% python3 -q
>>> import numpy as np
>>> np.set_printoptions(precision=2, suppress=True, linewidth=200, floatmode="fixed")
>>> rd = lambda a: np.round(a, 2) + 0
>>> m1 = np.load("data.npy")
>>> print(m1)
[[-1.30  1.70]
 [ 0.40  0.70]
 [-0.20  1.20]
 [-0.80 -0.40]]
>>> A2 = np.c_[m1[:, :1] @ np.array([[0]]), np.array([0, 1, 0, -2])]
>>> A2
array([[ 0.00,  0.00],
       [ 0.00,  1.00],
       [ 0.00,  0.00],
       [ 0.00, -2.00]])
>>> np.linalg.matrix_rank(A2)
np.int64(1)
>>> W0 = np.load("out11.npy")
>>> W0
array([[-1,  0,  0,  0],
       [ 1,  0,  0,  0],
       [ 2, -2, -2,  0],
       [ 1, -1,  0, -1]])
>>> [int(np.linalg.matrix_rank(np.linalg.matrix_power(W0, p))) for p in range(1, 5)]
[3, 3, 3, 3]
>>> print(rd(np.sort(np.linalg.eigvals(W0))))
[-2.00 -1.00 -1.00  0.00]
>>> mat = np.load("sample18.npy")
>>> mat
array([[ 1.00, -0.80, -0.30, -0.50],
       [ 1.00,  0.80, -2.00, -0.30],
       [-0.30,  0.50,  1.00,  0.50]])
>>> np.linalg.norm(mat, axis=1).argmax()
np.int64(1)
>>> rd(np.linalg.norm(mat[1], 1)), rd(np.linalg.norm(mat[1], np.inf))
(np.float64(4.1), np.float64(2.0))
>>> rd(np.linalg.norm(mat) ** 2 / np.linalg.norm(mat, 2) ** 2)
np.float64(1.32)
>>> rd(np.linalg.norm(mat, 2))
np.float64(2.65)
>>> x = np.array([2, 1, 2, 0])
>>> a = np.maximum(mat @ x, 0)
>>> rd(np.maximum(mat @ (3 * x), 0))
array([1.80, 0.00, 5.70])
>>> rd(np.maximum(mat @ x, 0) - np.maximum(-mat @ x, 0))
array([ 0.60, -1.20,  1.90])
>>> print(rd(mat.T @ a))
[0.03 0.47 1.72 0.65]
>>> print(np.flatnonzero(a > 1e-9))
[0 2]
>>> def softmax(z):
...     e = np.exp(z - z.max(axis=-1, keepdims=True))
...     return e / e.sum(axis=-1, keepdims=True)
... 
>>> rd(softmax(mat[2] + 4))
array([0.11, 0.24, 0.40, 0.24])
>>> rd(softmax(10 * mat[2]))
array([0.00, 0.01, 0.99, 0.01])
>>> softmax(mat).sum(axis=1)
array([1.00, 1.00, 1.00])
>>> att = mat @ mat.T / np.sqrt(4)
>>> rd(softmax(att))
array([[0.54, 0.35, 0.11],
       [0.09, 0.89, 0.02],
       [0.17, 0.12, 0.71]])
>>> rd(softmax(att + np.triu(np.full(att.shape, -np.inf), 1)))
array([[1.00, 0.00, 0.00],
       [0.09, 0.91, 0.00],
       [0.17, 0.12, 0.71]])
>>> rd(softmax(att)[2] @ mat)
array([0.07, 0.31, 0.43, 0.24])
>>> Uu, sigma, Vt = np.linalg.svd(mat, full_matrices=False)
>>> rd(sigma / sigma[0])
array([1.00, 0.53, 0.22])
>>> print(rd(Uu.T @ Uu))
[[1.00 0.00 0.00]
 [0.00 1.00 0.00]
 [0.00 0.00 1.00]]
>>> rd(sigma)
array([2.65, 1.39, 0.57])
>>> np.abs(Uu[:, 0]).round(6).argmax()
np.int64(1)
>>> Uu.shape, sigma.shape, Vt.shape
((3, 3), (3,), (3, 4))
>>> (sigma > 1e-8).sum()
np.int64(3)
>>> rd(np.cumsum(sigma ** 2) / np.sum(sigma ** 2))
array([0.76, 0.96, 1.00])
>>> np.allclose(Uu * sigma @ Vt, mat)
True
>>> A2 = np.array([[4, 6, 2], [9, 0, 4]])
>>> C = np.kron(A2, mat)
>>> C.shape
(6, 12)
>>> rd(C)
array([[  4.00,  -3.20,  -1.20,  -2.00,   6.00,  -4.80,  -1.80,  -3.00,   2.00,  -1.60,  -0.60,  -1.00],
       [  4.00,   3.20,  -8.00,  -1.20,   6.00,   4.80, -12.00,  -1.80,   2.00,   1.60,  -4.00,  -0.60],
       [ -1.20,   2.00,   4.00,   2.00,  -1.80,   3.00,   6.00,   3.00,  -0.60,   1.00,   2.00,   1.00],
       [  9.00,  -7.20,  -2.70,  -4.50,   0.00,   0.00,   0.00,   0.00,   4.00,  -3.20,  -1.20,  -2.00],
       [  9.00,   7.20, -18.00,  -2.70,   0.00,   0.00,   0.00,   0.00,   4.00,   3.20,  -8.00,  -1.20],
       [ -2.70,   4.50,   9.00,   4.50,   0.00,   0.00,   0.00,   0.00,  -1.20,   2.00,   4.00,   2.00]])
>>> np.linalg.matrix_rank(C)
np.int64(6)
>>> print(rd(np.linalg.norm(C, 2)), rd(np.linalg.norm(A2, 2) * np.linalg.norm(mat, 2)))
29.64 29.64
>>> K = np.load("mat.npy")
>>> print(K)
[[4.00 3.00 0.00]
 [3.00 4.00 0.00]
 [0.00 0.00 4.00]]
>>> # symmetric, so the eigenvalues are real
>>> rng = np.random.default_rng(910220)
>>> z = rng.permutation(3)
>>> A2 = K[:, z] * rng.choice([-1, 1], 3)
>>> print(A2)
[[ 3.00 -0.00 -4.00]
 [ 4.00 -0.00 -3.00]
 [ 0.00 -4.00 -0.00]]
>>> Uu, _, Vt = np.linalg.svd(K.T @ A2)
>>> z
array([1, 2, 0])
>>> F = np.load("layer18.npy")
>>> F
array([[ -1.94, -23.34,   4.04],
       [ -1.50, -18.75,   4.23],
       [ -1.24, -16.12,   4.27],
       [ -0.80, -11.75,   4.16],
       [ -0.02,  -4.16,   3.05],
       [ -0.13,  -0.02,  -0.20],
       [ -0.37,  -0.12,  -0.39],
       [ -1.05,  -0.29,  -0.20],
       [ -3.75,   2.25,   4.88],
       [ -4.92,   4.86,   8.31],
       [ -4.98,   5.03,   8.53],
       [ -5.66,   6.96,  10.81]])
>>> Xc = (F - F.mean(axis=0)) / F.std(axis=0)
>>> np.argwhere(np.abs(Xc) > 2)
array([], shape=(0, 2), dtype=int64)
>>> beta = np.linalg.lstsq(np.delete(Xc, 0, axis=1), Xc[:, 0])[0]
>>> rd(beta)
array([-0.29, -0.82])
>>> A2 = np.array([[2, 1, 2], [0, 0, -2], [2, 1, 1]])
>>> rd(np.einsum("ij->j", F))
array([-26.36, -55.45,  51.49])
>>> rd(np.einsum("ij,ij->i", F, F))
array([564.84, 371.71, 279.62, 156.01,  26.61,   0.06,   0.30,   1.23,  42.94, 116.88, 122.86, 197.33])
>>> np.linalg.matrix_rank(F @ A2)
np.int64(2)
